>>> import numpy as np
>>> import numpy.linalg as la
>>> np.set_printoptions(suppress=True, linewidth=120)
>>> def tidy(a):
...     return np.round(a, 3) + 0
... 
>>> Q, _ = la.qr(np.array([[1.7, -0.3], [1.6, 0.0]]))
>>> feats = Q[:, :2]
>>> tidy(feats)
array([[-0.728, -0.685],
       [-0.685,  0.728]])
>>> # orthonormal columns
>>> Y = feats / la.norm(feats, axis=1, keepdims=True)
>>> G = Y @ Y.T
>>> tidy(G)
array([[1., 0.],
       [0., 1.]])
>>> tidy(G[0])
array([1., 0.])
>>> (np.abs(G) > 0.9).astype(int)
array([[1, 0],
       [0, 1]])
>>> print(tidy(la.norm(Y, axis=1)))
[1. 1.]
>>> tidy(np.degrees(np.arccos(np.clip(G[0, 1], -1, 1))))
np.float64(90.0)
>>> print(np.argwhere(np.triu(np.abs(G) > 0.95, 1)))
[]
>>> tidy(feats[0] @ feats[1])
np.float64(0.0)
>>> la.norm(feats, axis=1).argmax()
np.int64(1)
>>> tidy(la.norm(feats[0], 1)), tidy(la.norm(feats[0], np.inf))
(np.float64(1.414), np.float64(0.728))
>>> vals, evecs = la.eigh(feats)
>>> tidy(evecs.T @ evecs)
array([[1., 0.],
       [0., 1.]])
>>> print(tidy(np.abs(evecs[:, -1])))
[0.369 0.93 ]
>>> print(tidy(evecs.T @ feats @ evecs))
[[-1.  0.]
 [ 0.  1.]]
>>> print(vals.sum(), tidy(np.trace(feats)))
0.0 0.0
>>> print((vals > 1e-8).sum(), (vals < -1e-8).sum())
1 1
